% python3 -q
>>> import numpy as np
>>> from numpy import linalg as LA
>>> np.set_printoptions(precision=3, suppress=True, linewidth=100, legacy="1.25")
>>> r0 = np.array([1, 1, 0, 0, 1, 0, 2, 1])
>>> r1 = np.array([3, 3, 2, 3, 0, 0, 1, 2, 3])
>>> A = r0[:, None] + r1[None, :]
>>> A
array([[4, 4, 3, 4, 1, 1, 2, 3, 4],
       [4, 4, 3, 4, 1, 1, 2, 3, 4],
       [3, 3, 2, 3, 0, 0, 1, 2, 3],
       [3, 3, 2, 3, 0, 0, 1, 2, 3],
       [4, 4, 3, 4, 1, 1, 2, 3, 4],
       [3, 3, 2, 3, 0, 0, 1, 2, 3],
       [5, 5, 4, 5, 2, 2, 3, 4, 5],
       [4, 4, 3, 4, 1, 1, 2, 3, 4]])
>>> # rows and columns are dependent
>>> round(np.trace(LA.pinv(A) @ A), 3)
2.0
>>> LA.lstsq(A[:-1].T, A[-1])[2]
2
>>> np.round(A @ LA.pinv(A) @ A, 3) + 0
array([[4., 4., 3., 4., 1., 1., 2., 3., 4.],
       [4., 4., 3., 4., 1., 1., 2., 3., 4.],
       [3., 3., 2., 3., 0., 0., 1., 2., 3.],
       [3., 3., 2., 3., 0., 0., 1., 2., 3.],
       [4., 4., 3., 4., 1., 1., 2., 3., 4.],
       [3., 3., 2., 3., 0., 0., 1., 2., 3.],
       [5., 5., 4., 5., 2., 2., 3., 4., 5.],
       [4., 4., 3., 4., 1., 1., 2., 3., 4.]])
>>> m1 = np.load("m.npy")
>>> m1
array([[ -3,   0,   3,  -3,  -2,   1],
       [  1,   0,   0,  -3,   1,  -2],
       [  0,   0,   3, -12,   1,  -5]])
>>> # rank 2
>>> rk = LA.matrix_rank(A)
>>> rk
2
>>> N = LA.svd(A)[2][rk:].T
>>> N.shape
(9, 7)
>>> print([int(LA.matrix_rank(A[:i])) for i in range(1, len(A) + 1)])
[1, 1, 2, 2, 2, 2, 2, 2]
>>> print(np.allclose(A @ N, 0))
True
>>> LA.matrix_rank(A.T @ A), LA.matrix_rank(A @ A.T)
(2, 2)
>>> U, s, Vh = LA.svd(m1)
>>> s.round(3) + 0
array([14.135,  5.119,  0.   ])
>>> Y = U[:, :2] @ np.diag(s[:2]) @ Vh[:2]
>>> print(round(float(LA.norm(m1 - Y, 2)), 3), round(float(s[2]), 3))
0.0 0.0
>>> round(float(np.abs(m1 - Y).max()), 3)
0.0
>>> [round(float(x), 3) for x in LA.svd(m1, compute_uv=False)[:3]]
[14.135, 5.119, 0.0]
>>> LA.matrix_rank(m1, rtol=0.1)
2
>>> J = np.load("w.npy")
>>> J
array([[ 0.72 ,  1.581, -0.543,  0.735,  1.225,  1.018,  0.458,  0.888, -1.269],
       [-1.872,  0.253,  0.15 ,  0.119,  0.657, -0.037,  0.681, -1.787, -1.142],
       [ 0.72 ,  1.581,  0.654,  0.779, -1.854,  0.217,  0.293, -1.149,  0.236],
       [ 0.   , -0.866,  1.931,  1.436, -0.187, -0.547, -0.194,  0.781, -1.216],
       [-0.432,  0.644,  0.801, -1.942, -0.776, -0.33 ,  1.241,  1.12 , -0.692],
       [-1.008,  0.349,  0.408, -0.543, -0.553,  1.637, -2.045,  0.318, -0.363],
       [ 0.   , -0.346,  1.464, -0.016,  0.845,  1.688,  1.09 , -0.133,  1.403],
       [-0.864, -0.962, -1.253,  0.936, -1.381,  1.06 ,  1.131,  0.736, -0.171],
       [ 1.584, -1.266, -0.079, -0.913, -0.255,  0.925,  0.118, -1.083, -1.394]])
>>> print(LA.norm(J, axis=0))
[3. 3. 3. 3. 3. 3. 3. 3. 3.]
>>> LA.svd(J, compute_uv=False)
array([3., 3., 3., 3., 3., 3., 3., 3., 3.])
>>> np.round(J @ J.T, 3) + 0
array([[9., 0., 0., 0., 0., 0., 0., 0., 0.],
       [0., 9., 0., 0., 0., 0., 0., 0., 0.],
       [0., 0., 9., 0., 0., 0., 0., 0., 0.],
       [0., 0., 0., 9., 0., 0., 0., 0., 0.],
       [0., 0., 0., 0., 9., 0., 0., 0., 0.],
       [0., 0., 0., 0., 0., 9., 0., 0., 0.],
       [0., 0., 0., 0., 0., 0., 9., 0., 0.],
       [0., 0., 0., 0., 0., 0., 0., 9., 0.],
       [0., 0., 0., 0., 0., 0., 0., 0., 9.]])
>>> rng = np.random.default_rng(121)
>>> idx = rng.permutation(9)
>>> print(idx)
[6 2 5 8 7 1 4 3 0]
>>> Y = J[idx][:, idx]
>>> np.sort(np.abs(LA.eigvals(Y)))
array([3., 3., 3., 3., 3., 3., 3., 3., 3.])
>>> np.diag(Y)
array([ 1.09 ,  0.654,  1.637, -1.394,  0.736,  0.253, -0.776,  1.436,  0.72 ])
>>> Y
array([[ 1.09 ,  1.464,  1.688,  1.403, -0.133, -0.346,  0.845, -0.016,  0.   ],
       [ 0.293,  0.654,  0.217,  0.236, -1.149,  1.581, -1.854,  0.779,  0.72 ],
       [-2.045,  0.408,  1.637, -0.363,  0.318,  0.349, -0.553, -0.543, -1.008],
       [ 0.118, -0.079,  0.925, -1.394, -1.083, -1.266, -0.255, -0.913,  1.584],
       [ 1.131, -1.253,  1.06 , -0.171,  0.736, -0.962, -1.381,  0.936, -0.864],
       [ 0.681,  0.15 , -0.037, -1.142, -1.787,  0.253,  0.657,  0.119, -1.872],
       [ 1.241,  0.801, -0.33 , -0.692,  1.12 ,  0.644, -0.776, -1.942, -0.432],
       [-0.194,  1.931, -0.547, -1.216,  0.781, -0.866, -0.187,  1.436,  0.   ],
       [ 0.458, -0.543,  1.018, -1.269,  0.888,  1.581,  1.225,  0.735,  0.72 ]])
>>> print(np.round(LA.det(Y), 3), round(float(LA.det(J[idx])), 3))
-19683.0 19683.0
>>> np.allclose(Y, J)
False
>>> vec = np.array([4, 1, -4, 4, -2, 0, -2, -1, -4])
>>> J @ (2 * vec)
array([ 20.789,  -7.366,  16.574,   3.999, -22.671,  -2.312, -31.232,   9.574,  17.332])
>>> print(J @ np.ones(9))
[ 4.814 -2.978  1.478  1.138 -0.367 -1.8    5.995 -0.768 -2.362]
>>> np.sign((J @ vec).round(6))
array([ 1., -1.,  1.,  1., -1., -1., -1.,  1.,  1.])
>>> J @ vec
array([ 10.394,  -3.683,   8.287,   1.999, -11.336,  -1.156, -15.616,   4.787,   8.666])
>>> J @ np.eye(9)[2]
array([-0.543,  0.15 ,  0.654,  1.931,  0.801,  0.408,  1.464, -1.253, -0.079])
>>> (J * vec).sum(axis=1)
array([ 10.394,  -3.683,   8.287,   1.999, -11.336,  -1.156, -15.616,   4.787,   8.666])
>>> np.einsum("ij,j->i", J, vec)
array([ 10.394,  -3.683,   8.287,   1.999, -11.336,  -1.156, -15.616,   4.787,   8.666])
>>> K = np.load("data.npy")
>>> K
array([[0, 0, 0, 1],
       [0, 0, 0, 0],
       [0, 0, 0, 0],
       [1, 0, 0, 0]])
>>> # rows and columns are dependent
>>> print(K @ LA.pinv(K) @ K)
[[0. 0. 0. 1.]
 [0. 0. 0. 0.]
 [0. 0. 0. 0.]
 [1. 0. 0. 0.]]
>>> np.unique(K.round(6), axis=0).shape
(3, 4)
>>> print(np.allclose(K[:-1].T @ LA.lstsq(K[:-1].T, K[-1])[0], K[-1]))
False
>>> vec = np.array([-3, -1, -3, -2])
>>> h1 = np.maximum(K @ vec, 0)
>>> K.T @ h1
array([0, 0, 0, 0])
>>> print(np.flatnonzero(h1 > 1e-9))
[]
>>> np.maximum(K @ vec, 0) - np.maximum(-K @ vec, 0)
array([-2,  0,  0, -3])
>>> np.flatnonzero(LA.matrix_power((K != 0) + (K.T != 0) + np.eye(4), 4)[2])
array([2])
>>> np.sort(LA.eigvals(K).real)
array([-1.,  0.,  0.,  1.])
>>> (LA.matrix_power((K != 0) + (K.T != 0) + np.eye(4), 4) > 0).astype(int)
array([[1, 0, 0, 1],
       [0, 1, 0, 0],
       [0, 0, 1, 0],
       [1, 0, 0, 1]])
>>> (K != 0).astype(int)
array([[0, 0, 0, 1],
       [0, 0, 0, 0],
       [0, 0, 0, 0],
       [1, 0, 0, 0]])
>>> def softmax(z):
...     e = np.exp(z - z.max(axis=-1, keepdims=True))
...     return e / e.sum(axis=-1, keepdims=True)
... 
>>> print(softmax(K[1] + -3))
[0.25 0.25 0.25 0.25]
>>> softmax(K[1])
array([0.25, 0.25, 0.25, 0.25])
>>> print(softmax(10 * K[1]))
[0.25 0.25 0.25 0.25]
>>> softmax(K).sum(axis=1)
array([1., 1., 1., 1.])
>>> scores = K @ K.T / np.sqrt(4)
>>> softmax(scores)[1] @ K
array([0.25, 0.  , 0.  , 0.25])
>>> print(softmax(scores))
[[0.355 0.215 0.215 0.215]
 [0.25  0.25  0.25  0.25 ]
 [0.25  0.25  0.25  0.25 ]
 [0.215 0.215 0.215 0.355]]
>>> rk = LA.matrix_rank(m1)
>>> rk
2
>>> N = LA.svd(m1)[2][rk:].T
>>> [int(LA.matrix_rank(np.delete(m1, i, axis=0))) for i in range(3)]
[2, 2, 2]
>>> np.allclose(m1 @ N, 0)
True
>>> F = np.load("case12.npy")
>>> F
array([[ 1.1, -0.3,  0.5,  0.3,  2.3,  0.3,  0.8, -1.8, -6. ,  0.9],
       [-0.8, -0.9, -0.9,  0.1, -1.9,  0.1,  0.2,  0.3,  1.2, -0.7],
       [ 0.2, -0.9,  1. ,  1.1, -1.1, -0.1, -0.6, -0.8,  0.6,  1.2]])
>>> Y = np.array([[5, -4, 4],
...     [0, 7, -5],
...     [-6, 0, 1],
...     [-1, -2, -8],
...     [-9, -6, 3],
...     [-5, 3, 3],
...     [-1, -3, 4],
...     [9, -4, -7],
...     [2, -5, 4],
...     [9, -9, 7]])
>>> F @ Y
array([[-40.9,   6.7,   9.9],
       [ 16.5,   6.9,  -7.2],
       [  9.7, -11.8,   7.9]])
>>> np.einsum("ij,ij->i", F, F)
array([47.71,  7.95,  7.08])
>>> np.einsum("ik,kj->ji", F, Y)
array([[-40.9,  16.5,   9.7],
       [  6.7,   6.9, -11.8],
       [  9.9,  -7.2,   7.9]])
>>> np.einsum("ij->j", F)
array([ 0.5, -2.1,  0.6,  1.5, -0.7,  0.3,  0.4, -2.3, -4.2,  1.4])
>>> np.einsum("ik,kj->ij", F, Y)
array([[-40.9,   6.7,   9.9],
       [ 16.5,   6.9,  -7.2],
       [  9.7, -11.8,   7.9]])
>>> LA.matrix_rank(F @ Y)
3
>>> print(Y.T @ F.T)
[[-40.9  16.5   9.7]
 [  6.7   6.9 -11.8]
 [  9.9  -7.2   7.9]]
>>> LA.matrix_rank(np.vstack([F, Y.T]))
6
>>> X = np.load("a.npy")
>>> X
array([[ 26.618,  -4.365,  17.03 , -24.129, -21.343,  16.533,  -2.702, -26.889],
       [ 27.106,  -6.905,  16.045, -23.926, -21.349,  15.138,  -1.529, -27.976],
       [ 27.922,  -6.758,  17.952, -25.309, -21.049,  14.879,  -2.003, -27.393],
       [ 27.225,  -6.12 ,  19.76 , -22.729, -21.212,  14.668,  -3.923, -27.458],
       [ 27.085,  -7.416,  17.029, -23.681, -21.408,  16.446,  -2.695, -28.815],
       [ 26.366,  -4.517,  18.323, -23.76 , -21.463,  15.147,  -4.66 , -26.548],
       [ 26.502,  -6.935,  16.539, -23.355, -19.654,  14.675,  -3.197, -26.777],
       [ 26.869,  -7.968,  20.05 , -23.425, -20.438,  15.211,  -3.062, -26.767],
       [ 26.849,  -7.192,  17.325, -23.83 , -20.293,  15.015,  -4.52 , -26.68 ],
       [ 27.612,  -6.619,  17.367, -23.817, -21.356,  15.089,  -2.958, -27.55 ],
       [ 27.585,  -7.101,  17.558, -23.557, -20.855,  15.724,  -2.811, -26.452],
       [ 28.762,  -3.962,  17.757, -23.505, -19.682,  15.287,  -1.984, -26.794],
       [ 27.519,  -5.084,  17.437, -24.712, -22.169,  15.894,  -3.672, -27.546],
       [ 26.804,  -7.445,  15.962, -24.652, -20.994,  12.702,  -5.429, -27.329],
       [ 28.411,  -5.136,  19.054, -22.525, -22.454,  15.558,  -4.382, -28.244],
       [ 27.197,  -5.362,  18.272, -23.855, -21.883,  14.508,  -1.808, -27.302],
       [ 25.129,  -6.44 ,  17.744, -23.508, -20.201,  14.34 ,  -2.408, -28.026],
       [ 28.341,  -4.857,  16.774, -25.041, -19.11 ,  15.469,  -4.269, -28.51 ],
       [ 27.636,  -5.958,  17.927, -24.055, -18.335,  14.3  ,  -3.379, -28.568],
       [ 27.224,  -5.133,  19.055, -23.968, -19.258,  15.24 ,  -2.153, -26.547],
       [ 28.329,  -7.166,  17.777, -24.578, -21.812,  15.003,  -4.041, -26.734],
       [ 27.568,  -5.869,  19.54 , -23.34 , -21.073,  14.725,  -3.996, -27.742],
       [ 28.597,  -7.17 ,  16.764, -24.267, -20.706,  15.728,  -3.628, -27.505],
       [ 28.012,  -5.876,  18.956, -25.281, -21.622,  13.418,  -3.487, -28.205],
       [ 27.089,  -6.826,  17.906, -23.564, -20.622,  16.551,  -1.417, -25.835],
       [ 25.05 ,  -5.415,  17.608, -23.76 , -21.58 ,  14.171,  -3.405, -26.703],
       [ 27.92 ,  -4.826,  17.296, -23.986, -22.062,  15.081,  -1.88 , -27.202],
       [ 26.126,  -6.46 ,  17.602, -23.918, -21.878,  13.909,  -3.231, -26.002],
       [ 26.522,  -5.668,  18.812, -23.186, -21.269,  15.051,  -1.554, -27.853]])
>>> np.count_nonzero(X)
232
>>> LA.rank(X)
Traceback (most recent call last):
  File "<python-input-92>", line 1, in <module>
    LA.rank(X)
    ^^^^^^^
AttributeError: module 'numpy.linalg' has no attribute 'rank'
>>> print(np.abs(X).max())
28.815
>>> LA.matrix_rank(X)
8
>>> LA.svd(X, compute_uv=False)
array([299.281,   6.382,   5.823,   5.488,   5.134,   4.207,   3.616,   2.998])
>>> X[29]
Traceback (most recent call last):
  File "<python-input-96>", line 1, in <module>
    X[29]
    ~^^^^
IndexError: index 29 is out of bounds for axis 0 with size 29
